% python3 -q
>>> import numpy as np
>>> import numpy.linalg as la
>>> np.set_printoptions(suppress=True, linewidth=200)
>>> K = np.loadtxt("test19.csv", delimiter=",")
>>> K
array([[ 1., -1., -1.,  1., -1.,  1.,  1., -1.],
       [ 1.,  1.,  1.,  1., -1., -1., -1., -1.],
       [ 1.,  1., -1., -1., -1., -1.,  1.,  1.]])
>>> U, sigma, VT = la.svd(K, full_matrices=False)
>>> round(float(np.sqrt((sigma ** 2).sum())), 3), round(float(la.norm(K)), 3)
(4.899, 4.899)
>>> np.round(np.cumsum(sigma ** 2) / np.sum(sigma ** 2), 3)
array([0.333, 0.667, 1.   ])
>>> np.round(U.T @ U, 3) + 0
array([[1., 0., 0.],
       [0., 1., 0.],
       [0., 0., 1.]])
>>> np.round(U.T @ K @ VT.T, 3) + 0
array([[2.828, 0.   , 0.   ],
       [0.   , 2.828, 0.   ],
       [0.   , 0.   , 2.828]])
>>> (sigma > 1e-8).sum()
np.int64(3)
>>> F = np.loadtxt("x.csv", delimiter=",")
>>> F.round(3)
array([[ 0.18 ,  0.492,  0.492, -0.492, -0.492],
       [ 0.492,  0.705, -0.295,  0.295,  0.295],
       [ 0.492, -0.295,  0.705,  0.295,  0.295],
       [-0.492,  0.295,  0.295,  0.705, -0.295],
       [-0.492,  0.295,  0.295, -0.295,  0.705]])
>>> np.trace(F)
np.float64(3.0)
>>> np.allclose(F, F.T)
True
>>> np.round(la.det(F), 3)
np.float64(-1.0)
>>> np.round(la.matrix_power(F, 4), 3) + 0
array([[1., 0., 0., 0., 0.],
       [0., 1., 0., 0., 0.],
       [0., 0., 1., 0., 0.],
       [0., 0., 0., 1., 0.],
       [0., 0., 0., 0., 1.]])
>>> x0 = np.array([-9, -8, 9, -2, -6])
>>> np.round(la.det(F), 3)
np.float64(-1.0)
>>> np.round(np.sort(np.abs(np.degrees(np.angle(la.eigvals(F))))), 3) + 0
array([  0.,   0.,   0.,   0., 180.])
>>> [p for p in range(1, 25) if np.allclose(la.matrix_power(F, p), np.eye(5))]
[2, 4, 6, 8, 10, 12, 14, 16, 18, 20, 22, 24]
>>> O = F.astype(float).copy()
>>> for j in range(5):
...     O[:, j] -= O[:, :j] @ (O[:, :j].T @ O[:, j])
...     O[:, j] /= la.norm(O[:, j])
... 
>>> np.round(O.T @ O, 3) + 0
array([[1., 0., 0., 0., 0.],
       [0., 1., 0., 0., 0.],
       [0., 0., 1., 0., 0.],
       [0., 0., 0., 1., 0.],
       [0., 0., 0., 0., 1.]])
>>> ev, V = la.eigh(F)
>>> x0 = np.array([-2, 2, -1, -1, -1])
>>> np.round(V * np.abs(ev) @ V.T, 3) + 0
array([[1., 0., 0., 0., 0.],
       [0., 1., 0., 0., 0.],
       [0., 0., 1., 0., 0.],
       [0., 0., 0., 1., 0.],
       [0., 0., 0., 0., 1.]])
>>> round(float(x0 @ F @ x0 / (x0 @ x0)), 3), round(ev[0], 3), np.round(ev[-1], 3)
(-0.076, np.float64(-1.0), np.float64(1.0))
>>> np.round(la.eigvalsh(F[1:, 1:]), 3)
array([-0.18,  1.  ,  1.  ,  1.  ])
>>> np.round(np.abs(F).sum(axis=1).max(), 3), round(float(np.abs(ev).max()), 3)
(np.float64(2.148), 1.0)
>>> np.round(V * np.maximum(ev, 0) @ V.T, 3)
array([[ 0.59 ,  0.246,  0.246, -0.246, -0.246],
       [ 0.246,  0.852, -0.148,  0.148,  0.148],
       [ 0.246, -0.148,  0.852,  0.148,  0.148],
       [-0.246,  0.148,  0.148,  0.852, -0.148],
       [-0.246,  0.148,  0.148, -0.148,  0.852]])
>>> rng = np.random.default_rng(525261)
>>> idx = rng.permutation(5)
>>> idx
array([1, 2, 4, 3, 0])
>>> Y = F[idx][:, idx]
>>> Y.round(3)
array([[ 0.705, -0.295,  0.295,  0.295,  0.492],
       [-0.295,  0.705,  0.295,  0.295,  0.492],
       [ 0.295,  0.295,  0.705, -0.295, -0.492],
       [ 0.295,  0.295, -0.295,  0.705, -0.492],
       [ 0.492,  0.492, -0.492, -0.492,  0.18 ]])
>>> W0 = np.loadtxt("sample2.csv", delimiter=",")
>>> W0
array([[ 2.5  ,  0.6  ,  0.2  ,  1.208],
       [ 1.4  , -1.5  ,  0.9  , -2.916],
       [-0.2  ,  0.2  , -1.1  ,  0.313],
       [ 1.2  , -0.3  ,  0.3  , -0.375],
       [ 1.   ,  0.5  , -0.9  ,  1.131],
       [ 0.9  , -1.6  ,  1.1  , -3.19 ],
       [ 0.8  ,  0.   , -0.1  ,  0.07 ],
       [-0.8  ,  1.1  , -0.5  ,  2.109],
       [ 0.3  ,  0.8  ,  1.4  ,  1.531],
       [ 0.7  ,  0.2  ,  0.   ,  0.456],
       [ 1.2  , -1.5  ,  1.1  , -2.906],
       [ 0.8  ,  0.   , -0.5  , -0.119],
       [ 0.2  , -0.2  ,  0.7  , -0.7  ],
       [-0.2  ,  0.1  ,  0.   ,  0.069],
       [ 0.9  ,  0.5  ,  0.8  ,  0.992],
       [-1.8  ,  0.4  , -1.2  ,  0.834],
       [-0.9  , -0.4  , -0.2  , -0.813],
       [ 0.2  ,  2.2  ,  0.9  ,  4.44 ],
       [-0.6  , -0.9  ,  0.5  , -1.827],
       [ 0.9  , -0.6  ,  1.   , -1.221],
       [ 0.8  , -0.5  , -0.2  , -0.991],
       [-0.3  ,  0.1  , -1.1  ,  0.4  ],
       [ 1.   ,  0.   ,  0.5  , -0.017],
       [-0.8  ,  0.9  , -0.1  ,  1.725],
       [ 0.7  , -0.5  ,  0.2  , -1.03 ],
       [ 0.9  ,  1.7  ,  0.3  ,  3.426],
       [-1.2  ,  1.3  , -0.6  ,  2.59 ],
       [ 0.8  , -0.3  , -1.8  , -0.682],
       [ 0.1  ,  0.2  ,  1.   ,  0.448]])
>>> Y = np.c_[W0[:, :1] @ np.array([[6]]), np.array([2, -1, 5, 1, -3, 0, 4, -3, -4, 5, -3, 1, 1, -2, -2, -2, 0, -5, 4, 1, 2, -3, 5, -5, 2, 5, 5, -4, 5])]
>>> Y.round(3)
array([[ 15. ,   2. ],
       [  8.4,  -1. ],
       [ -1.2,   5. ],
       [  7.2,   1. ],
       [  6. ,  -3. ],
       [  5.4,   0. ],
       [  4.8,   4. ],
       [ -4.8,  -3. ],
       [  1.8,  -4. ],
       [  4.2,   5. ],
       [  7.2,  -3. ],
       [  4.8,   1. ],
       [  1.2,   1. ],
       [ -1.2,  -2. ],
       [  5.4,  -2. ],
       [-10.8,  -2. ],
       [ -5.4,   0. ],
       [  1.2,  -5. ],
       [ -3.6,   4. ],
       [  5.4,   1. ],
       [  4.8,   2. ],
       [ -1.8,  -3. ],
       [  6. ,   5. ],
       [ -4.8,  -5. ],
       [  4.2,   2. ],
       [  5.4,   5. ],
       [ -7.2,   5. ],
       [  4.8,  -4. ],
       [  0.6,   5. ]])
>>> la.matrix_rank(np.c_[W0, Y])
np.int64(5)
>>> np.round(la.norm(Y - W0 @ la.lstsq(W0, Y)[0], axis=0), 3) + 0
array([ 0.   , 17.895])
>>> np.round(la.norm(la.qr(W0)[0].T @ Y, axis=0) ** 2 / ((Y ** 2).sum(axis=0) + 1e-12), 3)
array([1.   , 0.027])
>>> J = np.loadtxt("dump.csv", delimiter=",")
>>> J.round(3)
array([[-0.197,  0.619,  0.07 ],
       [ 0.246, -0.382,  0.839],
       [-0.885, -0.446,  0.008],
       [-0.344,  0.522,  0.539]])
>>> P = J @ la.solve(J.T @ J, J.T)
>>> np.allclose(P @ P, P)
True
>>> la.matrix_rank(np.eye(4) - P)
np.int64(1)
>>> np.round((np.eye(4) - P) @ J, 3) + 0
array([[0., 0., 0.],
       [0., 0., 0.],
       [0., 0., 0.],
       [0., 0., 0.]])
>>> np.trace(P)
np.float64(3.0)
